$ ipython --no-banner

In [1]: import numpy as np

In [2]: np.set_printoptions(precision=3, suppress=True, linewidth=100, legacy="1.25")

In [3]: X = np.load("test2.npy")

In [4]: X
Out[4]: 
array([[ 0,  0,  0,  0,  0],
       [-1,  0,  0,  1,  0],
       [ 0,  0,  0,  2,  0]])

In [5]: left, sigma, Vt = np.linalg.svd(X)

In [6]: V = Vt[:(sigma > 1e-8).sum()]

In [7]: rng = np.random.default_rng(404392)

In [8]: x = X[2] + -1 * X[1] + rng.integers(2) * np.eye(5)[1]

In [9]: x
Out[9]: array([1., 0., 0., 1., 0.])

In [10]: np.allclose(V.T @ V @ x, x)
Out[10]: True

In [11]: W = np.array([[1, 5, 5, -3],
    ...:     [-5, -2, -1, 1],
    ...:     [1, 5, 0, 4],
    ...:     [-5, 3, 2, 4],
    ...:     [1, 5, 0, -4]])

In [12]: beta = np.array([1, -2, -5, 2])

In [13]: act = np.maximum(X @ W + beta, 0)

In [14]: act
Out[14]: 
array([[ 1,  0,  0,  2],
       [ 0,  0,  0,  9],
       [ 0,  4,  0, 10]])

In [15]: W2 = np.array([[0, 2], [0, 2], [-2, -3], [-5, 0]])

In [16]: (act @ W2).round(6).argmax(axis=1)
Out[16]: array([1, 1, 1])

In [17]: W @ W2
Out[17]: 
array([[  5,  -3],
       [ -3, -11],
       [-20,  12],
       [-24, -10],
       [ 20,  12]])

In [18]: E = np.load("layer8.npy")

In [19]: E
Out[19]: 
array([[-3,  0,  0,  1,  0],
       [ 2, -2, -1,  2,  1],
       [-3,  2, -5,  1, -1],
       [ 4, -2, -3,  1,  2],
       [-1,  2, -3,  2,  1],
       [ 0,  0,  0,  0,  0],
       [-2,  0, -4,  5,  2],
       [-2,  2, -3,  1, -2],
       [-1,  0, -2,  0,  1],
       [ 2,  0, -2, -1,  1],
       [ 1,  0, -4,  4,  2],
       [-1, -2, -1,  3,  1],
       [ 0,  0,  0,  0,  0],
       [-2,  2, -3,  1, -2],
       [ 1,  0, -4,  4,  2],
       [-1, -2, -1,  3,  1],
       [ 2,  0, -2, -1,  1],
       [ 0,  0,  0,  0,  0],
       [-1,  2, -3,  2,  1],
       [ 2, -2, -1,  2,  1],
       [ 2, -2, -1,  2,  1],
       [ 3,  0, -6,  3,  3],
       [-5,  2, -3,  2, -2],
       [-1,  0, -2,  0,  1],
       [-3,  0,  0,  1,  0],
       [-1,  2, -3,  2,  1],
       [ 0,  0,  0,  0,  0],
       [ 0,  0,  0,  0,  0],
       [-3,  0, -4,  4, -1],
       [-1,  2, -3,  2,  1]])

In [20]: W2 = E[[19, 29]].astype(float)

In [21]: for _ in range(4):
    ...:     idx = np.linalg.norm(E[:, None] - W2, axis=-1).argmin(axis=1)
    ...:     W2 = np.array([E[idx == j].mean(axis=0) for j in range(2)])
    ...: 

In [22]: idx
Out[22]: array([1, 0, 1, 0, 1, 0, 1, 1, 0, 0, 1, 0, 0, 1, 1, 0, 0, 0, 1, 0, 0, 1, 1, 0, 1, 1, 0, 0, 1, 1])

In [23]: np.bincount(idx)
Out[23]: array([15, 15])

In [24]: x = np.array([0, 5, 0, 0, 5])

In [25]: h1 = np.maximum(E @ x, 0)

In [26]: np.flatnonzero(h1 > 1e-9)
Out[26]: array([ 2,  4,  6,  8,  9, 10, 14, 16, 18, 21, 23, 25, 29])

In [27]: np.tanh(E @ x)
Out[27]: 
array([ 0., -1.,  1.,  0.,  1.,  0.,  1.,  0.,  1.,  1.,  1., -1.,  0.,  0.,  1., -1.,  1.,  0.,
        1., -1., -1.,  1.,  0.,  1.,  0.,  1.,  0.,  0., -1.,  1.])

In [28]: E * (h1 > 1e-9)[:, None]
Out[28]: 
array([[ 0,  0,  0,  0,  0],
       [ 0,  0,  0,  0,  0],
       [-3,  2, -5,  1, -1],
       [ 0,  0,  0,  0,  0],
       [-1,  2, -3,  2,  1],
       [ 0,  0,  0,  0,  0],
       [-2,  0, -4,  5,  2],
       [ 0,  0,  0,  0,  0],
       [-1,  0, -2,  0,  1],
       [ 2,  0, -2, -1,  1],
       [ 1,  0, -4,  4,  2],
       [ 0,  0,  0,  0,  0],
       [ 0,  0,  0,  0,  0],
       [ 0,  0,  0,  0,  0],
       [ 1,  0, -4,  4,  2],
       [ 0,  0,  0,  0,  0],
       [ 2,  0, -2, -1,  1],
       [ 0,  0,  0,  0,  0],
       [-1,  2, -3,  2,  1],
       [ 0,  0,  0,  0,  0],
       [ 0,  0,  0,  0,  0],
       [ 3,  0, -6,  3,  3],
       [ 0,  0,  0,  0,  0],
       [-1,  0, -2,  0,  1],
       [ 0,  0,  0,  0,  0],
       [-1,  2, -3,  2,  1],
       [ 0,  0,  0,  0,  0],
       [ 0,  0,  0,  0,  0],
       [ 0,  0,  0,  0,  0],
       [-1,  2, -3,  2,  1]])

In [29]: D = np.linalg.norm(E[:, None] - E[None], axis=-1)

In [30]: print(D.shape)
(30, 30)

In [31]: W = np.array([[0, 0, 3], [-3, -3, 1], [3, 3, 2], [3, -2, -3], [2, 3, 3]])

In [32]: beta = np.array([3, 2, 0])

In [33]: act = np.maximum(E @ W + beta, 0)

In [34]: print(np.linalg.matrix_rank(act))
3

In [35]: W2 = np.array([[2, 1, -2], [-2, 1, 0], [1, 2, -1]])

In [36]: print(act @ W2)
[[ 12   6 -12]
 [ 20  18 -28]
 [  0   0   0]
 [ 15  24 -21]
 [  0   0   0]
 [  2   5  -6]
 [ 20  10 -20]
 [  0   0   0]
 [  0   0   0]
 [  6  17  -8]
 [ 14   7 -14]
 [ 30  19 -34]
 [  2   5  -6]
 [  0   0   0]
 [ 14   7 -14]
 [ 30  19 -34]
 [  6  17  -8]
 [  2   5  -6]
 [  0   0   0]
 [ 20  18 -28]
 [ 20  18 -28]
 [  0   0   0]
 [  0   0   0]
 [  0   0   0]
 [ 12   6 -12]
 [  0   0   0]
 [  2   5  -6]
 [  2   5  -6]
 [  2   1  -2]
 [  0   0   0]]

In [37]: print((act @ W2).round(6).argmax(axis=1))
[0 0 0 1 0 1 0 0 0 1 0 0 1 0 0 0 1 1 0 0 0 0 0 0 0 0 1 1 0 0]

In [38]: Xs = (E - E.mean(axis=0)) / E.std(axis=0)

In [39]: print(Xs.std(axis=0))
[1. 1. 1. 1. 1.]

In [40]: print(np.argwhere(np.abs(Xs) > 2))
[[ 3  0]
 [ 6  3]
 [ 7  4]
 [13  4]
 [21  2]
 [21  4]
 [22  0]
 [22  4]]

In [41]: beta = np.linalg.lstsq(np.delete(Xs, 0, axis=1), Xs[:, 0])[0]

In [42]: round(float(1 - np.var(Xs[:, 0] - np.delete(Xs, 0, axis=1) @ beta)), 3)
Out[42]: 0.717

In [43]: beta
Out[43]: array([-0.525, -0.373, -0.546,  0.537])
